$ python3 -q
>>> import numpy as np
>>> from numpy import linalg as LA
>>> np.set_printoptions(suppress=True, linewidth=200)
>>> def rd(a):
...     return np.round(a, 2) + 0
... 
>>> K = np.loadtxt("mat.csv", delimiter=",")
>>> print(rd(K))
[[ 11.33   1.68 -16.39]
 [ 19.63   1.19  -3.66]
 [-10.7   -1.68  16.81]
 [ 10.38  -0.69  17.08]
 [-16.19   0.05 -11.75]
 [-18.13  -0.28  -8.44]
 [ -2.77   1.24 -19.77]
 [  6.65  -0.99  18.84]
 [ -5.87  -1.61  19.05]
 [ 16.16   1.58 -11.68]
 [ -1.8    1.3  -19.88]
 [ 19.97   0.91   0.54]
 [ -9.43  -1.67  17.56]
 [-19.82  -0.77  -2.55]
 [ 19.96   1.01  -0.81]
 [-18.98  -0.47  -6.29]
 [  8.42   1.66 -18.06]
 [  3.39  -1.21  19.67]
 [-19.72  -0.71  -3.23]
 [-19.8   -1.13   2.62]
 [ 19.85   1.1   -2.22]
 [ 19.22   1.29  -5.38]
 [  3.09  -1.23  19.72]
 [ 17.91   1.46  -8.77]
 [  9.49  -0.77  17.59]
 [ -7.47   0.93 -18.53]
 [  8.54   1.66 -18.01]
 [ -0.79   1.35 -19.94]
 [-19.97  -0.91  -0.53]
 [-12.73  -1.67  15.33]
 [ 17.27   1.52  -9.97]]
>>> C = K[[19, 2]].astype(float)
>>> for _ in range(3):
...     idx = LA.norm(K[:, None] - C, axis=-1).argmin(axis=1)
...     C = np.array([K[idx == j].mean(axis=0) for j in range(2)])
... 
>>> print(idx)
[0 1 1 1 0 0 0 1 1 1 0 1 1 0 1 0 0 1 0 0 1 1 1 1 1 0 0 0 0 1 1]
>>> print(np.abs(C[1] - C[0]).argmax())
2
>>> idx = K[:, 1] > np.median(K[:, 1])
>>> r0 = K[idx].mean(axis=0) - K[~idx].mean(axis=0)
>>> print(idx.astype(int))
[1 1 0 0 0 0 1 0 0 1 1 1 0 0 1 0 1 0 0 0 1 1 0 1 0 1 1 1 0 0 1]
>>> print(((K - K.mean(axis=0)) @ r0 > 0).astype(int))
[1 1 0 0 0 0 1 0 0 1 1 1 0 0 1 0 1 0 0 0 1 1 0 1 0 1 1 1 0 0 1]
>>> Uu, sig, vt = LA.svd(K)
>>> print(rd(sig))
[82.21 75.11  0.  ]
>>> B = Uu[:, :2] @ np.diag(sig[:2]) @ vt[:2]
>>> print(LA.matrix_rank(B))
2
>>> print(rd(B))
[[ 11.33   1.68 -16.39]
 [ 19.63   1.19  -3.66]
 [-10.7   -1.68  16.81]
 [ 10.38  -0.69  17.08]
 [-16.19   0.05 -11.75]
 [-18.13  -0.28  -8.44]
 [ -2.77   1.24 -19.77]
 [  6.65  -0.99  18.84]
 [ -5.87  -1.61  19.05]
 [ 16.16   1.58 -11.68]
 [ -1.8    1.3  -19.88]
 [ 19.97   0.91   0.54]
 [ -9.43  -1.67  17.56]
 [-19.82  -0.77  -2.55]
 [ 19.96   1.01  -0.81]
 [-18.98  -0.47  -6.29]
 [  8.42   1.66 -18.06]
 [  3.39  -1.21  19.67]
 [-19.72  -0.71  -3.23]
 [-19.8   -1.13   2.62]
 [ 19.85   1.1   -2.22]
 [ 19.22   1.29  -5.38]
 [  3.09  -1.23  19.72]
 [ 17.91   1.46  -8.77]
 [  9.49  -0.77  17.59]
 [ -7.47   0.93 -18.53]
 [  8.54   1.66 -18.01]
 [ -0.79   1.35 -19.94]
 [-19.97  -0.91  -0.53]
 [-12.73  -1.67  15.33]
 [ 17.27   1.52  -9.97]]
>>> r = LA.matrix_rank(B)
>>> print(r)
2
>>> N = LA.svd(B)[2][r:].T
>>> print([int(LA.matrix_rank(np.delete(B, i, axis=0))) for i in range(31)])
[2, 2, 2, 2, 2, 2, 2, 2, 2, 2, 2, 2, 2, 2, 2, 2, 2, 2, 2, 2, 2, 2, 2, 2, 2, 2, 2, 2, 2, 2, 2]
>>> print(N.shape)
(3, 1)
>>> print(np.allclose(B @ N, 0))
True
>>> print([int(LA.matrix_rank(B[:i])) for i in range(1, len(B) + 1)])
[1, 2, 2, 2, 2, 2, 2, 2, 2, 2, 2, 2, 2, 2, 2, 2, 2, 2, 2, 2, 2, 2, 2, 2, 2, 2, 2, 2, 2, 2, 2]
>>> print([int(LA.matrix_rank(B[:, :j + 1])) for j in range(3)])
[1, 2, 2]
>>> print(rd(N @ N.T))
[[ 0.   -0.05  0.  ]
 [-0.05  0.99  0.07]
 [ 0.    0.07  0.  ]]
>>> print(LA.matrix_rank(B.T @ B), LA.matrix_rank(B @ B.T))
2 2
